$ python -q
>>> import numpy as np
>>> from numpy import linalg as LA
>>> np.set_printoptions(precision=1, suppress=True, linewidth=160, legacy="1.25")
>>> def tidy(a):
...     return np.round(a, 1) + 0
... 
>>> mat = np.load("run14.npy")
>>> mat
array([[ 5,  7,  0,  0,  0,  0],
       [ 0, -4,  0,  0,  0,  0],
       [ 0, -2,  0,  0,  0,  0],
       [ 0,  0,  5,  7,  0,  0],
       [ 0,  0,  0, -4,  0,  0],
       [ 0,  0,  0, -2,  0,  0],
       [ 0,  0,  0,  0,  5,  7],
       [ 0,  0,  0,  0,  0, -4],
       [ 0,  0,  0,  0,  0, -2]])
>>> vec = np.array([-1, 2, -1, -2, 1, -1])
>>> target = mat @ vec
>>> c, lr = np.zeros(6), 1 / LA.norm(mat, 2) ** 2
>>> for i in range(300):
...     c -= lr * mat.T @ (mat @ c - target)
...     if i % 50 == 0: print(i, round(LA.norm(mat @ c - target), 1))
... 
0 5.1
50 0.2
100 0.0
150 0.0
200 0.0
250 0.0
>>> tidy(c)
array([-1.,  2., -1., -2.,  1., -1.])
>>> tidy(LA.cond(mat))
4.0
>>> J = np.load("mat.npy")
>>> tidy(J)
array([[-0.6,  0.5, -0.5],
       [ 0.5,  0.8,  0.2],
       [-0.5,  0.2,  0.8]])
>>> tidy(LA.eigvals(J))
array([-1.,  1.,  1.])
>>> U, sigma, vt = LA.svd(mat, full_matrices=False)
>>> tidy(sigma / sigma[0])
array([1. , 1. , 1. , 0.3, 0.3, 0.3])
>>> (sigma > 1e-8).sum()
6
>>> np.allclose(U * sigma @ vt, mat)
True
>>> tidy(np.sqrt((sigma ** 2).sum())), tidy(LA.norm(mat))
(16.8, 16.8)
>>> evals, vecs = LA.eig(J)
>>> tidy(np.sort(LA.eigvals(LA.inv(J))))
array([-1.,  1.,  1.])
>>> np.prod(evals)
-1.0
>>> evals
array([-1.,  1.,  1.])
>>> tidy(J @ vecs[:, 0] - evals[0] * vecs[:, 0])
array([0., 0., 0.])
>>> tidy(np.sort(LA.eigvals(J @ J)))
array([1., 1., 1.])
>>> M = np.load("sample3.npy")
>>> tidy(M)
array([[-0.2, -0.7, -0.6],
       [ 0.6, -0.2, -0.4],
       [-0.5,  0.5, -0.6],
       [-0.6, -0.4,  0.4]])
>>> vec = np.array([3, 0, -2])
>>> target = M @ vec
>>> tidy(LA.solve(M.T @ M, M.T @ target))
array([ 3.,  0., -2.])
>>> try:
...     LA.solve(M, target)
... except LA.LinAlgError as e:
...     print(repr(e))
... 
LinAlgError('Last 2 dimensions of the array must be square')
>>> rng = np.random.default_rng(64730)
>>> target = target + 0.3 * rng.normal(size=4)
>>> tidy(target)
array([ 0.2,  2.3,  0. , -2.8])
>>> c, *_ = LA.lstsq(M, target)
>>> tidy(M.T @ (target - M @ c))
array([0., 0., 0.])
>>> tidy(c)
array([ 3. ,  0.4, -2. ])
>>> feats = np.array([[0.6, 0.2, 1.3, 0.6],
...     [-1.9, 0.3, 0.3, 1.2],
...     [0.7, 1.2, 1.1, 0.6],
...     [0.4, -0.8, 0.7, 0.5]])
>>> feats[:, 2] *= 10
>>> feats
array([[ 0.6,  0.2, 13. ,  0.6],
       [-1.9,  0.3,  3. ,  1.2],
       [ 0.7,  1.2, 11. ,  0.6],
       [ 0.4, -0.8,  7. ,  0.5]])
>>> # column 2 dominates
>>> A2 = feats / np.sqrt((feats ** 2).mean(axis=1, keepdims=True))
>>> tidy(LA.norm(A2, axis=1))
array([2., 2., 2., 2.])
>>> LA.matrix_rank(feats - feats.mean(axis=1, keepdims=True))
3
>>> tidy(A2[1])
array([-1. ,  0.2,  1.6,  0.6])
>>> tidy(feats - feats.mean(axis=1, keepdims=True))
array([[-3. , -3.4,  9.4, -3. ],
       [-2.6, -0.4,  2.4,  0.5],
       [-2.7, -2.2,  7.6, -2.8],
       [-1.4, -2.6,  5.2, -1.3]])
